% python3 -q
>>> import numpy as np
>>> from numpy import linalg as LA
>>> np.set_printoptions(precision=3, suppress=True, linewidth=120)
>>> def rnd(a):
...     return np.round(a, 3) + 0
... 
>>> M = np.loadtxt("data.csv", delimiter=",")
>>> M
array([[ 5.995,  6.232, 10.23 ],
       [ 5.586,  5.398,  9.231],
       [ 4.683,  3.901,  7.291],
       [ 3.472,  2.409,  5.081],
       [ 1.159,  0.591,  1.601],
       [ 0.57 ,  0.277,  0.799],
       [-0.203, -0.112, -0.331],
       [-0.256, -0.304, -0.72 ],
       [-0.027, -0.414, -0.743],
       [ 0.466, -0.568, -0.612],
       [ 0.469, -0.569, -0.611],
       [ 8.601, -3.145,  2.891],
       [13.08 , -4.83 ,  4.793],
       [15.171, -5.663,  5.66 ]])
>>> rng = np.random.default_rng(583)
>>> other = M + rng.integers(-2, 3, (14, 2)) @ rng.integers(-2, 3, (2, 3))
>>> rnd(other)
array([[  7.995,   8.232,  14.23 ],
       [  1.586,  11.398,   6.231],
       [  0.683,   9.901,   4.291],
       [ -0.528,   6.409,   1.081],
       [  5.159,  -1.409,   6.601],
       [  0.57 ,   0.277,   0.799],
       [ -2.203,  -0.112,  -3.331],
       [ -4.256,  -0.304,  -6.72 ],
       [ -4.027,   1.586,  -5.743],
       [  0.466,   3.432,   1.388],
       [ -3.531,  -0.569,  -6.611],
       [  8.601,  -3.145,   2.891],
       [  9.08 ,  -0.83 ,   0.793],
       [ 19.171, -11.663,   8.66 ]])
>>> rnd(LA.svd(other - M, compute_uv=False))
array([20.789,  9.891,  0.   ])
>>> rnd(np.abs(other - M).sum(axis=1))
array([ 8., 13., 13., 12., 11.,  0.,  5., 10., 11.,  6., 10.,  0., 12., 13.])
>>> mat = np.loadtxt("a.csv", delimiter=",")
>>> rnd(mat)
array([[0.333, 0.333, 0.333],
       [0.333, 0.333, 0.333],
       [0.333, 0.333, 0.333]])
>>> w, evecs = LA.eigh(mat)
>>> vec = np.array([2, -2, 0])
>>> rnd(evecs * np.abs(w) @ evecs.T)
array([[0.333, 0.333, 0.333],
       [0.333, 0.333, 0.333],
       [0.333, 0.333, 0.333]])
>>> rnd(LA.eigvalsh(mat[1:, 1:]))
array([0.   , 0.667])
>>> left, sigma, VT = LA.svd(mat, full_matrices=False)
>>> rnd(VT @ VT.T)
array([[1., 0., 0.],
       [0., 1., 0.],
       [0., 0., 1.]])
>>> rnd(sigma / sigma[0])
array([1., 0., 0.])
>>> np.sqrt((sigma ** 2).sum()), rnd(LA.norm(mat))
(np.float64(1.0), np.float64(1.0))
>>> rnd(left.T @ mat @ VT.T)
array([[1., 0., 0.],
       [0., 0., 0.],
       [0., 0., 0.]])
>>> left.shape, sigma.shape, VT.shape
((3, 3), (3,), (3, 3))
>>> rnd(np.abs(VT[0]))
array([0.577, 0.577, 0.577])
>>> (sigma > 1e-8).sum()
np.int64(1)
>>> np.cumsum(sigma ** 2) / np.sum(sigma ** 2)
array([1., 1., 1.])
>>> np.abs(left[:, 0]).round(6).argmax()
np.int64(0)
>>> vec = np.array([2, 3, 1])
>>> np.trace(mat)
np.float64(1.0)
>>> mat @ mat @ vec
array([2., 2., 2.])
>>> rnd(LA.eigvalsh(2 * mat - np.eye(3)))
array([-1., -1.,  1.])
>>> rnd(mat @ mat)
array([[0.333, 0.333, 0.333],
       [0.333, 0.333, 0.333],
       [0.333, 0.333, 0.333]])
>>> (mat - mat.T) / 2
array([[0., 0., 0.],
       [0., 0., 0.],
       [0., 0., 0.]])
>>> np.trace(mat)
np.float64(1.0)
>>> rnd((mat + mat.T) / 2)
array([[0.333, 0.333, 0.333],
       [0.333, 0.333, 0.333],
       [0.333, 0.333, 0.333]])
>>> left, sigma, VT = LA.svd(mat)
>>> evecs = VT[:(sigma > 1e-8).sum()]
>>> vec = mat[2] + 3 * mat[0] + rng.integers(2) * np.eye(3)[2]
>>> rnd(vec)
array([1.333, 1.333, 2.333])
>>> rnd(LA.norm(vec - evecs.T @ evecs @ vec))
np.float64(0.816)
>>> rnd(evecs.T @ evecs)
array([[0.333, 0.333, 0.333],
       [0.333, 0.333, 0.333],
       [0.333, 0.333, 0.333]])
>>> K = (rng.random((3, 3)) < 0.3) + np.eye(3)
>>> K /= K.sum(axis=1, keepdims=True)
>>> K
array([[1., 0., 0.],
       [0., 1., 0.],
       [0., 0., 1.]])
>>> r0 = np.array([1, 2, 1])
>>> other = K + np.outer(r0, np.eye(3)[1])
>>> other
array([[1., 1., 0.],
       [0., 3., 0.],
       [0., 1., 1.]])
>>> rnd(LA.det(other) / LA.det(K)), rnd(1 + LA.solve(K, r0)[1])
(np.float64(3.0), np.float64(3.0))
>>> np.sort(np.abs(np.fft.fft(K[0]))), rnd(np.sort(LA.svd(K, compute_uv=False)))
(array([1., 1., 1.]), array([1., 1., 1.]))
>>> np.allclose(K @ K.T, K.T @ K)
True
>>> (K @ K)[0]
array([1., 0., 0.])
>>> labels = rng.permutation(3)
>>> labels
array([0, 1, 2])
>>> other = K[labels][:, labels]
>>> rnd(np.sort(np.abs(LA.eigvals(other))))
array([1., 1., 1.])
>>> np.diag(other)
array([1., 1., 1.])
>>> np.allclose(other, K)
True
>>> other
array([[1., 0., 0.],
       [0., 1., 0.],
       [0., 0., 1.]])
>>> gram = K.T @ K
>>> LA.matrix_rank(gram)
np.int64(3)
>>> np.allclose(gram, gram.T)
True
>>> gram
array([[1., 0., 0.],
       [0., 1., 0.],
       [0., 0., 1.]])
>>> K.sum(axis=1)
array([1., 1., 1.])
>>> rnd(LA.matrix_power(K, 100))
array([[1., 0., 0.],
       [0., 1., 0.],
       [0., 0., 1.]])
>>> K @ np.ones(3)
array([1., 1., 1.])
>>> rnd(LA.matrix_power(K, 2))
array([[1., 0., 0.],
       [0., 1., 0.],
       [0., 0., 1.]])
>>> rnd(np.sort(np.abs(LA.eigvals(K)))[::-1])
array([1., 1., 1.])
>>> p = np.eye(3)[1]
>>> for _ in range(5):
...     p = p @ K
...     print(p.round(3))
... 
[0. 1. 0.]
[0. 1. 0.]
[0. 1. 0.]
[0. 1. 0.]
[0. 1. 0.]
>>> labels = rng.integers(0, 2, 4)
>>> J = (labels[:, None] == labels) * 2 + np.eye(4)
>>> J
array([[3., 0., 0., 0.],
       [0., 3., 2., 2.],
       [0., 2., 3., 2.],
       [0., 2., 2., 3.]])
>>> P = np.triu(np.array([[2, 3, -3, -3], [2, 2, -1, 3], [-5, 4, 4, 3], [-2, 2, -1, -5]]), 1) + np.eye(4)
>>> other = P @ J @ LA.inv(P)
>>> other
array([[  3., -12., -12.,  72.],
       [  0.,   7.,  12., -48.],
       [  0.,   8.,  17., -64.],
       [  0.,   2.,   4., -15.]])
>>> rnd(np.poly(other))
array([  1., -12.,  42., -52.,  21.])
>>> P @ J - J @ P
array([[  0., -12.,   0.,   0.],
       [  0.,   4.,   6.,  -8.],
       [  0.,   6.,   8.,  -6.],
       [  0.,   0.,   2., -12.]])
>>> w, evecs = LA.eigh(J)
>>> vec = np.array([-2, 2, 1, 2])
>>> rnd(LA.eigvalsh(J[1:, 1:]))
array([1., 1., 7.])
>>> vec @ J @ vec
np.float64(71.0)
>>> np.abs(J).sum(axis=1).max(), rnd(np.abs(w).max())
(np.float64(7.0), np.float64(7.0))
>>> rnd(vec @ J @ vec / (vec @ vec)), rnd(w[0]), rnd(w[-1])
(np.float64(5.462), np.float64(1.0), np.float64(7.0))
>>> rnd(evecs * np.sqrt(w) @ evecs.T)
array([[1.732, 0.   , 0.   , 0.   ],
       [0.   , 1.549, 0.549, 0.549],
       [0.   , 0.549, 1.549, 0.549],
       [0.   , 0.549, 0.549, 1.549]])
>>> w, evecs = LA.eigh(J)
>>> rnd(evecs @ np.diag(w) @ evecs.T)
array([[3., 0., 0., 0.],
       [0., 3., 2., 2.],
       [0., 2., 3., 2.],
       [0., 2., 2., 3.]])
>>> rnd(LA.svd(J, compute_uv=False))
array([7., 3., 1., 1.])
>>> rnd(evecs.T @ J @ evecs)
array([[1., 0., 0., 0.],
       [0., 1., 0., 0.],
       [0., 0., 3., 0.],
       [0., 0., 0., 7.]])
>>> np.abs(evecs[:, -1]).round(6).argmax()
np.int64(1)
>>> rnd(w)
array([1., 1., 3., 7.])
>>> rnd(w.sum()), np.trace(J)
(np.float64(12.0), np.float64(12.0))
>>> (w > 1e-8).sum(), (w < -1e-8).sum()
(np.int64(4), np.int64(0))
>>> F = np.loadtxt("dump.csv", delimiter=",")
>>> F
array([[ 1.622,  2.038, -0.189],
       [ 2.038, -0.528,  1.019],
       [-0.189,  1.019,  1.906]])
>>> np.all(LA.eigvalsh(F) > 0)
np.False_
>>> w, evecs = LA.eig(F)
>>> rnd(np.prod(w))
np.float64(-11.999)
>>> rnd(w)
array([-2.   ,  2.999,  2.   ])
>>> rnd(F @ evecs[:, 0] - w[0] * evecs[:, 0])
array([0., 0., 0.])
>>> w, evecs = LA.eigh(F)
>>> rnd(w.sum()), np.trace(F)
(np.float64(3.0), np.float64(3.0))
>>> rnd(evecs.T @ evecs)
array([[1., 0., 0.],
       [0., 1., 0.],
       [0., 0., 1.]])
>>> rnd(evecs @ np.diag(w) @ evecs.T)
array([[ 1.622,  2.038, -0.189],
       [ 2.038, -0.528,  1.019],
       [-0.189,  1.019,  1.906]])
>>> rnd(np.abs(evecs[:, -1]))
array([0.751, 0.543, 0.376])
>>> (w > 1e-8).sum(), (w < -1e-8).sum()
(np.int64(2), np.int64(1))
>>> np.abs(evecs[:, -1]).round(6).argmax()
np.int64(0)
